$ python -q
>>> import numpy as np
>>> import numpy.linalg as la
>>> np.set_printoptions(precision=1, suppress=True, linewidth=100, floatmode="fixed")
>>> rng = np.random.default_rng(63663)
>>> A = np.eye(2, dtype=int)[rng.permutation(2)]
>>> A
array([[1, 0],
       [0, 1]])
>>> vals, evecs = la.eigh(A)
>>> x0 = np.array([2, 2])
>>> x0 @ A @ x0
np.int64(8)
>>> evecs * np.sqrt(vals) @ evecs.T
array([[1.0, 0.0],
       [0.0, 1.0]])
>>> x0 = np.array([2, 1])
>>> A.T @ (A @ x0)
array([2, 1])
>>> 2 - la.matrix_rank(A - np.eye(2), tol=1e-8)
np.int64(2)
>>> la.inv(A)
array([[1.0, 0.0],
       [0.0, 1.0]])
>>> np.abs(la.eigvals(A))
array([1.0, 1.0])
>>> round(la.norm(x0), 1), round(float(la.norm(A @ x0)), 1)
(np.float64(2.2), 2.2)
>>> Y = np.array([[-2, -1, -2], [1, -1, 1]])
>>> feats = np.block([[np.zeros((2, 2)), Y], [Y.T, np.zeros((3, 3))]])
>>> feats
array([[ 0.0,  0.0, -2.0, -1.0, -2.0],
       [ 0.0,  0.0,  1.0, -1.0,  1.0],
       [-2.0,  1.0,  0.0,  0.0,  0.0],
       [-1.0, -1.0,  0.0,  0.0,  0.0],
       [-2.0,  1.0,  0.0,  0.0,  0.0]])
>>> # columns 2 and 4 are equal
>>> left, sv, Vh = la.svd(feats)
>>> np.argmax(sv[:-1] / (sv[1:] + 1e-6)) + 1
np.int64(4)
>>> Y = left[:, :4] @ np.diag(sv[:4]) @ Vh[:4]
>>> Y.round(1) + 0
array([[ 0.0,  0.0, -2.0, -1.0, -2.0],
       [ 0.0,  0.0,  1.0, -1.0,  1.0],
       [-2.0,  1.0,  0.0,  0.0,  0.0],
       [-1.0, -1.0,  0.0,  0.0,  0.0],
       [-2.0,  1.0,  0.0,  0.0,  0.0]])
>>> round(float(la.norm(feats - Y) / la.norm(feats)), 1)
0.0
>>> np.round(la.norm(feats - Y, 2), 1), np.round(sv[4], 1)
(np.float64(0.0), np.float64(0.0))
>>> vals, evecs = la.eigh(feats)
>>> x0 = np.array([0, -1, 3, 3, 1])
>>> x0 @ feats @ x0 / (x0 @ x0), round(float(vals[0]), 1), round(vals[-1], 1)
(np.float64(-0.1), -3.2, np.float64(3.2))
>>> (np.sign(evecs[:, -1].round(6)) == np.sign(evecs[0, -1].round(6))).astype(int)
array([1, 0, 0, 0, 0])
>>> np.abs(feats).sum(axis=1).max(), round(float(np.abs(vals).max()), 1)
(np.float64(5.0), 3.2)
>>> vals, evecs = la.eigh(feats)
>>> np.unique(vals.round(6) + 0, return_counts=True)[1]
array([1, 1, 1, 1, 1])
>>> np.round(evecs.T @ evecs, 1) + 0
array([[1.0, 0.0, 0.0, 0.0, 0.0],
       [0.0, 1.0, 0.0, 0.0, 0.0],
       [0.0, 0.0, 1.0, 0.0, 0.0],
       [0.0, 0.0, 0.0, 1.0, 0.0],
       [0.0, 0.0, 0.0, 0.0, 1.0]])
>>> np.round(la.eigvalsh(feats @ feats), 1) + 0
array([ 0.0,  1.8,  1.8, 10.2, 10.2])
>>> def softmax(z):
...     e = np.exp(z - z.max(axis=-1, keepdims=True))
...     return e / e.sum(axis=-1, keepdims=True)
... 
>>> np.round(softmax(feats[1] + 3), 1) + 0
array([0.1, 0.1, 0.3, 0.0, 0.3])
>>> softmax(feats).sum(axis=1)
array([1.0, 1.0, 1.0, 1.0, 1.0])
>>> scores = feats @ feats.T / np.sqrt(5)
>>> np.round(softmax(scores + np.triu(np.full(scores.shape, -np.inf), 1)), 1) + 0
array([[1.0, 0.0, 0.0, 0.0, 0.0],
       [0.1, 0.9, 0.0, 0.0, 0.0],
       [0.1, 0.1, 0.8, 0.0, 0.0],
       [0.2, 0.2, 0.3, 0.4, 0.0],
       [0.0, 0.0, 0.4, 0.1, 0.4]])
>>> softmax(scores).round(6).argmax(axis=1)
array([0, 1, 2, 3, 2])
>>> np.round(softmax(scores), 1) + 0
array([[0.9, 0.0, 0.0, 0.0, 0.0],
       [0.0, 0.5, 0.1, 0.1, 0.1],
       [0.0, 0.0, 0.4, 0.1, 0.4],
       [0.1, 0.1, 0.2, 0.3, 0.2],
       [0.0, 0.0, 0.4, 0.1, 0.4]])
>>> rank = la.matrix_rank(feats)
>>> rank
np.int64(4)
>>> null = la.svd(feats)[2][rank:].T
>>> [int(la.matrix_rank(feats[:i])) for i in range(1, len(feats) + 1)]
[1, 2, 3, 4, 4]
>>> [int(la.matrix_rank(feats[:, :j + 1])) for j in range(5)]
[1, 2, 3, 4, 4]
>>> null.shape
(5, 1)
>>> np.allclose(feats @ null, 0)
True
>>> np.round(null @ null.T, 1) + 0
array([[ 0.0,  0.0,  0.0,  0.0,  0.0],
       [ 0.0,  0.0,  0.0,  0.0,  0.0],
       [ 0.0,  0.0,  0.5,  0.0, -0.5],
       [ 0.0,  0.0,  0.0,  0.0,  0.0],
       [ 0.0,  0.0, -0.5,  0.0,  0.5]])
>>> np.round(feats @ null, 1) + 0
array([[0.0],
       [0.0],
       [0.0],
       [0.0],
       [0.0]])
>>> M = 4 * np.eye(5) + np.ones((5, 5))
>>> M
array([[5.0, 1.0, 1.0, 1.0, 1.0],
       [1.0, 5.0, 1.0, 1.0, 1.0],
       [1.0, 1.0, 5.0, 1.0, 1.0],
       [1.0, 1.0, 1.0, 5.0, 1.0],
       [1.0, 1.0, 1.0, 1.0, 5.0]])
>>> # symmetric, so the eigenvalues are real
>>> r0 = np.array([-3, -3, 2])
>>> np.convolve(M[0], r0)
array([-15.0, -18.0,   4.0,  -4.0,  -4.0,  -1.0,   2.0])
>>> np.polyval(r0, M[0])
array([-88.0,  -4.0,  -4.0,  -4.0,  -4.0])
>>> np.cross(M[0, :3], M[1, :3])
array([-4.0, -4.0, 24.0])
